$ python -q
>>> import numpy as np
>>> from numpy import linalg as LA
>>> np.set_printoptions(suppress=True, linewidth=160)
>>> B = np.array([[2, -1, -2, -1], [1, -1, 3, 0], [1, -2, 0, 0], [-2, -1, 3, 1]])
>>> E = B - B.T
>>> E
array([[ 0, -2, -3,  1],
       [ 2,  0,  5,  1],
       [ 3, -5,  0, -3],
       [-1, -1,  3,  0]])
>>> # skew-symmetric
>>> P = np.triu(np.array([[0, -3, -5, -6], [-9, 1, 7, -5], [-2, -1, 3, 4], [1, -7, 7, -4]]), 1) + np.eye(4)
>>> B = P @ E @ LA.inv(P)
>>> B
array([[ -15.,  -16.,    1., -161.],
       [  28.,   54., -248., 1410.],
       [  -1.,  -12.,   91., -433.],
       [  -1.,   -4.,   26., -130.]])
>>> LA.matrix_rank(B)
np.int64(4)
>>> round(LA.det(B), 1)
np.float64(196.0)
>>> assert B == B.T
Traceback (most recent call last):
  File "<python-input-12>", line 1, in <module>
    assert B == B.T
           ^^^^^^^^
ValueError: The truth value of an array with more than one element is ambiguous. Use a.any() or a.all()
>>> np.allclose(B @ B.T, B.T @ B)
False
>>> np.round(LA.matrix_power(B, 3), 1)
array([[   959.,   1736.,  -5817.,  37149.],
       [  -882.,  -1064.,   3402., -23394.],
       [  -217.,   -392.,   1183.,  -7875.],
       [   -21.,    -56.,    168.,  -1078.]])
>>> np.trace(B)
np.float64(0.0)
>>> np.round(np.sort(np.abs(LA.eigvals(B))), 1)
array([2.1, 2.1, 6.7, 6.7])
>>> (B + B.T) / 2
array([[ -15. ,    6. ,    0. ,  -81. ],
       [   6. ,   54. , -130. ,  703. ],
       [   0. , -130. ,   91. , -203.5],
       [ -81. ,  703. , -203.5, -130. ]])
>>> np.allclose(B, B.T)
False
>>> (B - B.T) / 2
array([[   0. ,  -22. ,    1. ,  -80. ],
       [  22. ,    0. , -118. ,  707. ],
       [  -1. ,  118. ,    0. , -229.5],
       [  80. , -707. ,  229.5,    0. ]])
>>> np.round(LA.det(B), 1)
np.float64(196.0)
>>> x0 = np.array([6, 3, 4, 9])
>>> a = np.maximum(E @ x0, 0)
>>> np.round(np.tanh(E @ x0), 1)
array([-1.,  1., -1.,  1.])
>>> E * (a > 1e-9)[:, None]
array([[ 0,  0,  0,  0],
       [ 2,  0,  5,  1],
       [ 0,  0,  0,  0],
       [-1, -1,  3,  0]])
>>> np.maximum(E @ (3 * x0), 0)
array([  0, 123,   0,   9])
>>> np.maximum(E @ x0, 0) - np.maximum(-E @ x0, 0)
array([ -9,  41, -24,   3])
>>> m1 = np.load("x.npy")
>>> m1.round(1) + 0
array([[ 0.4, -0.3, -0.1, -0.6, -0.6],
       [-0.3,  0.9,  0. , -0.3, -0.3],
       [-0.1,  0. ,  1. , -0.1, -0.1],
       [-0.6, -0.3, -0.1,  0.4, -0.6],
       [-0.6, -0.3, -0.1, -0.6,  0.4]])
>>> np.all(LA.eigvalsh(m1) > 0)
np.False_
>>> try:
...     LA.cholesky(m1)
... except LA.LinAlgError as e:
...     print(e)
... 
Matrix is not positive definite
>>> [round(float(LA.det(m1[:i, :i])), 2) + 0 for i in range(1, 6)]
[0.38, 0.26, 0.25, -0.38, -1.0]
>>> A = np.loadtxt("arr.csv", delimiter=",")
>>> A
array([[ 20.4,   5.3,   2.3,  -4.2],
       [  1. ,   2.9,   2.7,  -1.3],
       [ -7.6,  -0.6,  -7.2,  10. ],
       [ 19.3,   2. ,   1.5,  -9.7],
       [ -4.6,  -3. ,  -8. ,   4.8],
       [  0.8,  -4.1,  -5.2,  -0.3],
       [ -0.3,   2.8,  -1.3,   4.7],
       [-12.7,  -2.5,   1.1,   1. ],
       [ -5.9,  -0.6,  -2. ,  -0.8],
       [  9.4,   0.1,  -5.1,   2.2],
       [ -3.9,   1.6,   0.5,  -1.2],
       [  1.1,  -1.9,  -3.1,  -1.3],
       [-10.6,  -1.7,  -0.2,   4.5],
       [  8.9,   2.1,  -1.7,   1.1],
       [ -4.4,  -3.3,  -3.9,   3.5],
       [  1.4,   1.4,   3.6,  -3.4],
       [ -1.2,   0.7,   2.5,   2.2],
       [ -4.8,  -5.9,  -3.4,   0.6],
       [ -4.9,  -2.9,   0. ,   0.5],
       [  3.3,   1.7,  -2.7,   2.3],
       [  3. ,   1.6,   0.5,  -0.3],
       [ -5.8,  -2. ,  -2.1,   3.7],
       [-19.9,  -2.4,   2.3,  -0.8]])
>>> U, s = LA.svd(A)
Traceback (most recent call last):
  File "<python-input-34>", line 1, in <module>
    U, s = LA.svd(A)
    ^^^^
ValueError: too many values to unpack (expected 2)
>>> U, s, Vh = LA.svd(A, full_matrices=False)
>>> np.round(U.T @ A @ Vh.T, 1) + 0
array([[45.5,  0. ,  0. ,  0. ],
       [ 0. , 20.2,  0. ,  0. ],
       [ 0. ,  0. , 12. ,  0. ],
       [ 0. ,  0. ,  0. ,  5. ]])
>>> B = np.c_[A[:, :1] @ np.array([[-1]]), np.array([-1, 1, 0, 0, 2, -2, -1, -2, -2, -2, 0, -2, -2, 2, 2, -1, 1, 2, -2, 2, 2, 1, -2])]
>>> B
array([[-20.4,  -1. ],
       [ -1. ,   1. ],
       [  7.6,   0. ],
       [-19.3,   0. ],
       [  4.6,   2. ],
       [ -0.8,  -2. ],
       [  0.3,  -1. ],
       [ 12.7,  -2. ],
       [  5.9,  -2. ],
       [ -9.4,  -2. ],
       [  3.9,   0. ],
       [ -1.1,  -2. ],
       [ 10.6,  -2. ],
       [ -8.9,   2. ],
       [  4.4,   2. ],
       [ -1.4,  -1. ],
       [  1.2,   1. ],
       [  4.8,   2. ],
       [  4.9,  -2. ],
       [ -3.3,   2. ],
       [ -3. ,   2. ],
       [  5.8,   1. ],
       [ 19.9,  -2. ]])
>>> LA.matrix_rank(B)
np.int64(2)
>>> np.round(LA.norm(A) ** 2 / LA.norm(A, 2) ** 2, 1)
np.float64(1.3)
>>> np.round(LA.norm(A, "nuc"), 1)
np.float64(82.8)
>>> np.round(LA.norm(A, axis=0), 1)
array([43.4, 12.9, 16.3, 18.4])
>>> np.round(LA.norm(A[13], 1), 1), round(LA.norm(A[13], np.inf), 1)
(np.float64(13.8), np.float64(8.9))
>>> LA.norm(A, axis=1).argmax()
np.int64(3)
>>> np.round(LA.norm(A[13] - A[20]), 1)
np.float64(6.5)
>>> W0 = np.loadtxt("dump.csv", delimiter=",")
>>> W0
array([[ 29.2,  19.8,  20.3, -21.2],
       [ 30.6,  20.8,  20.8, -20.6],
       [ 29.5,  19.3,  18.4, -18.8],
       [ 31.4,  20.5,  21. , -18.9],
       [ 30.7,  19.3,  18.5, -19.8],
       [ 27.7,  22.1,  21.7, -21. ],
       [ 30. ,  19.4,  20.2, -20.3],
       [ 31.4,  20.1,  21.3, -19.8],
       [ 29.7,  18.8,  20.2, -18.2],
       [ 29.7,  20.2,  20. , -20.9],
       [ 28.2,  19.9,  20.4, -18.7],
       [ 31.5,  19.4,  20.7, -19.3],
       [ 31.4,  19.9,  19.8, -20.6],
       [ 29.4,  19.4,  21.1, -19.8],
       [ 29.2,  20.4,  20.6, -20.4],
       [ 30.4,  18.8,  18.8, -19.2],
       [ 31. ,  19.5,  19.7, -20.1]])
>>> G = np.cov(W0, rowvar=False)
>>> np.round(np.polyfit(W0[:, 3], W0[:, 2], 1), 1)
array([-0.3, 14.9])
>>> np.round(W0.std(axis=0), 1)
array([1.1, 0.8, 0.9, 0.9])
>>> np.argwhere(np.triu(np.abs(np.corrcoef(W0.T)) > 0.8, 1))
array([], shape=(0, 2), dtype=int64)
>>> np.round(np.corrcoef(W0.T), 1)
array([[ 1. , -0.3, -0.2,  0.1],
       [-0.3,  1. ,  0.6, -0.5],
       [-0.2,  0.6,  1. , -0.3],
       [ 0.1, -0.5, -0.3,  1. ]])
>>> D = LA.norm(A[:, None] - A[None], axis=-1)
>>> D[8].round(6).argsort(kind="stable")[:4]
array([ 8, 18, 10, 21])
>>> u = np.array([-4, 3, -3])
>>> np.round(np.polyval(u, W0[3]), 1)
array([-3852.6, -1622.5, -1704. , -1488.5])
>>> np.round(np.cross(W0[3, :3], W0[1, :3]), 1)
array([-10.4, -10.5,  25.8])
>>> Xc = W0 - W0.mean(axis=0)
>>> U, s, Vh = LA.svd(Xc, full_matrices=False)
>>> np.round(np.abs(Vh[-1]), 1)
array([0.1, 0.8, 0.4, 0.4])
>>> np.round(Xc.mean(axis=0), 1) + 0
array([0., 0., 0., 0.])
>>> np.abs(U[:, 0]).argmax()
np.int64(5)
>>> round(float((s ** 2).sum() ** 2 / (s ** 4).sum()), 1)
2.8
>>> np.round(Vh[0] * np.sign(Vh[0, np.abs(Vh[0]).argmax()]), 1)
array([ 0.6, -0.5, -0.5,  0.4])
>>> (np.sign(U[:, 0]) == np.sign(U[0, 0])).astype(int)
array([1, 1, 0, 0, 0, 1, 0, 0, 0, 1, 1, 0, 0, 1, 1, 0, 0])
>>> np.searchsorted(np.cumsum(s ** 2) / (s ** 2).sum(), 0.9) + 1
np.int64(3)
>>> labels = W0[:, 1] > np.median(W0[:, 1])
>>> u = W0[labels].mean(axis=0) - W0[~labels].mean(axis=0)
>>> u.round(1)
array([-0.2,  1.2,  0.9, -0.5])
>>> np.argsort(-np.abs(u).round(6), kind="stable")
array([1, 2, 3, 0])
>>> arr = np.load("out1.npy")
>>> arr
array([[1. , 0.7, 0.5, 0.3, 0.2],
       [0.7, 1. , 0.7, 0.5, 0.3],
       [0.5, 0.7, 1. , 0.7, 0.5],
       [0.3, 0.5, 0.7, 1. , 0.7],
       [0.2, 0.3, 0.5, 0.7, 1. ]])
>>> x0 = np.ones(5)
>>> for _ in range(3):
...     x0 = arr @ x0
...     x0 /= LA.norm(x0)
...     print(round(x0 @ arr @ x0, 1))
... 
3.1
3.1
3.1
>>> x0.round(1)
array([0.4, 0.5, 0.5, 0.5, 0.4])
>>> w, vecs = LA.eigvalsh(arr)
Traceback (most recent call last):
  File "<python-input-76>", line 1, in <module>
    w, vecs = LA.eigvalsh(arr)
    ^^^^^^^
ValueError: too many values to unpack (expected 2)
>>> w, vecs = LA.eigh(arr)
>>> np.round(LA.eigvalsh(arr @ arr), 1) + 0
array([0. , 0. , 0.2, 1.2, 9.4])
>>> np.unique(w.round(6) + 0, return_counts=True)[1]
array([1, 1, 1, 1, 1])
>>> np.round(np.abs(vecs[:, -1]), 1)
array([0.4, 0.5, 0.5, 0.5, 0.4])
>>> (w > 1e-8).sum(), (w < -1e-8).sum()
(np.int64(5), np.int64(0))
>>> w.round(1)
array([0.2, 0.2, 0.4, 1.1, 3.1])
>>> np.round(vecs.T @ arr @ vecs, 1) + 0
array([[0.2, 0. , 0. , 0. , 0. ],
       [0. , 0.2, 0. , 0. , 0. ],
       [0. , 0. , 0.4, 0. , 0. ],
       [0. , 0. , 0. , 1.1, 0. ],
       [0. , 0. , 0. , 0. , 3.1]])
>>> w.sum(), np.trace(arr)
(np.float64(5.0), np.float64(5.0))
>>> np.round(vecs.T @ vecs, 1) + 0
array([[1., 0., 0., 0., 0.],
       [0., 1., 0., 0., 0.],
       [0., 0., 1., 0., 0.],
       [0., 0., 0., 1., 0.],
       [0., 0., 0., 0., 1.]])
>>> np.round(LA.matrix_power(arr, 2), 1)
array([[1.9, 2. , 1.8, 1.4, 1.1],
       [2. , 2.3, 2.2, 1.9, 1.4],
       [1.8, 2.2, 2.5, 2.2, 1.8],
       [1.4, 1.9, 2.2, 2.3, 2. ],
       [1.1, 1.4, 1.8, 2. , 1.9]])
>>> LA.determinant(arr)
Traceback (most recent call last):
  File "<python-input-87>", line 1, in <module>
    LA.determinant(arr)
    ^^^^^^^^^^^^^^
AttributeError: module 'numpy.linalg' has no attribute 'determinant'
>>> np.trace(arr)
np.float64(5.0)
>>> (arr + arr.T) / 2
array([[1. , 0.7, 0.5, 0.3, 0.2],
       [0.7, 1. , 0.7, 0.5, 0.3],
       [0.5, 0.7, 1. , 0.7, 0.5],
       [0.3, 0.5, 0.7, 1. , 0.7],
       [0.2, 0.3, 0.5, 0.7, 1. ]])
>>> np.round(arr @ arr, 1)
array([[1.9, 2. , 1.8, 1.4, 1.1],
       [2. , 2.3, 2.2, 1.9, 1.4],
       [1.8, 2.2, 2.5, 2.2, 1.8],
       [1.4, 1.9, 2.2, 2.3, 2. ],
       [1.1, 1.4, 1.8, 2. , 1.9]])
>>> np.allclose(arr, arr.T)
True
>>> assert arr == arr.T
Traceback (most recent call last):
  File "<python-input-92>", line 1, in <module>
    assert arr == arr.T
           ^^^^^^^^^^^^
ValueError: The truth value of an array with more than one element is ambiguous. Use a.any() or a.all()
>>> L = LA.cholesky(arr)
>>> LA.eigvalsh(arr).min() > 0
np.True_
>>> round(float(np.prod(np.diag(L)) ** 2), 1), round(float(LA.det(arr)), 1)
(0.1, 0.1)
>>> np.round(np.diag(L) ** 2, 1)
array([1. , 0.5, 0.5, 0.5, 0.5])
>>> arr / np.sqrt(np.outer(np.diag(arr), np.diag(arr)))
array([[1. , 0.7, 0.5, 0.3, 0.2],
       [0.7, 1. , 0.7, 0.5, 0.3],
       [0.5, 0.7, 1. , 0.7, 0.5],
       [0.3, 0.5, 0.7, 1. , 0.7],
       [0.2, 0.3, 0.5, 0.7, 1. ]])
>>> feats = np.load("case1.npy")
>>> feats
array([[ -6.5,  -3. ,  -1.5,   1.9],
       [ 22.6,  -8.2,  -4.3, -22.8],
       [  3.4,   3.4,   0.9,   0.8],
       [  1.9,   1.5,   0.4,   0. ],
       [ 14.1,  -5. ,  -2.2, -14.2],
       [-14.4,   4.6,   0.9,  14.3],
       [  2.1,  -5.5,  -2.1,  -6.7],
       [ -9.6,  -3.3,  -0.8,   3.6],
       [-22. ,   5.9,   1.3,  21.1],
       [ -8.4,  -0.6,  -1.9,   5.3],
       [ -6.4,  -4.6,  -3.1,   0.7],
       [  9.9,  -7.4,  -3.1, -13.4]])
>>> B = np.c_[feats[:, :2] @ np.array([[0, 1], [2, 1]]), np.array([1, 0, 0, 0, 3, 2, 2, 3, 1, 5, 3, 3])]
>>> B.round(1)
array([[ -6. ,  -9.5,   1. ],
       [-16.4,  14.4,   0. ],
       [  6.8,   6.8,   0. ],
       [  3. ,   3.4,   0. ],
       [-10. ,   9.1,   3. ],
       [  9.2,  -9.8,   2. ],
       [-11. ,  -3.4,   2. ],
       [ -6.6, -12.9,   3. ],
       [ 11.8, -16.1,   1. ],
       [ -1.2,  -9. ,   5. ],
       [ -9.2, -11. ,   3. ],
       [-14.8,   2.5,   3. ]])
>>> np.round(LA.norm(B - feats @ LA.lstsq(feats, B)[0], axis=0), 1) + 0
array([0. , 0. , 4.3])
>>> LA.matrix_rank(B)
np.int64(3)
>>> np.round(LA.lstsq(feats, B[:, 0])[0], 1) + 0
array([0., 2., 0., 0.])
>>> np.round(LA.norm(LA.qr(feats)[0].T @ B, axis=0) ** 2 / ((B ** 2).sum(axis=0) + 1e-12), 1)
array([1. , 1. , 0.7])
>>> LA.matrix_rank(np.c_[feats, B])
np.int64(5)
>>> Xc = (B - B.mean(axis=0)) / B.std(axis=0)
>>> np.argwhere(np.abs(Xc) > 2)
array([[9, 2]])
>>> c = LA.lstsq(np.delete(Xc, 2, axis=1), Xc[:, 2])[0]
>>> np.abs(c).argmax()
np.int64(1)
>>> c.round(1)
array([-0.5, -0.6])
>>> round(1 - np.var(Xc[:, 2] - np.delete(Xc, 2, axis=1) @ c), 1)
np.float64(0.4)
>>> rng = np.random.default_rng(43)
>>> J = rng.normal(size=(14, 4)) + 3 * np.array([3, 0, 2, 3])
>>> J.round(1) + 0
array([[ 9.2,  0.7,  5.4,  8.1],
       [ 7. ,  1. ,  6. ,  9.2],
       [ 8.2,  1.2,  6.9,  8.9],
       [ 8.4, -0.4,  5.2,  9. ],
       [ 8.4,  0.6,  5.6,  8.6],
       [10.5, -0.7,  4.4,  9.4],
       [ 6.9,  0.3,  7. ,  9.1],
       [ 9. , -2.1,  6.6,  9.4],
       [ 7.8,  1.9,  4.8,  7.3],
       [ 7.2,  0. ,  6.3,  9.4],
       [ 8.7, -0.8,  6.8,  8.1],
       [ 7.8,  1.4,  6.2,  9.5],
       [ 9.6, -0.6,  5.5,  9.6],
       [ 8.4,  0.3,  5.9,  7.8]])
>>> x0 = np.array([0, 0, 2, 0])
>>> y = J @ x0
>>> np.round(LA.solve(J.T @ J, J.T @ y), 1) + 0
array([0., 0., 2., 0.])
>>> y = y + 0.1 * rng.normal(size=14)
>>> y.round(1)
array([10.9, 11.9, 13.9, 10.4, 11.4,  8.8, 13.9, 13.1,  9.6, 12.8, 13.7, 12.4, 11. , 12. ])
>>> c, *_ = LA.lstsq(J, y)
>>> round(float(LA.norm(y - J @ c)), 1)
0.3
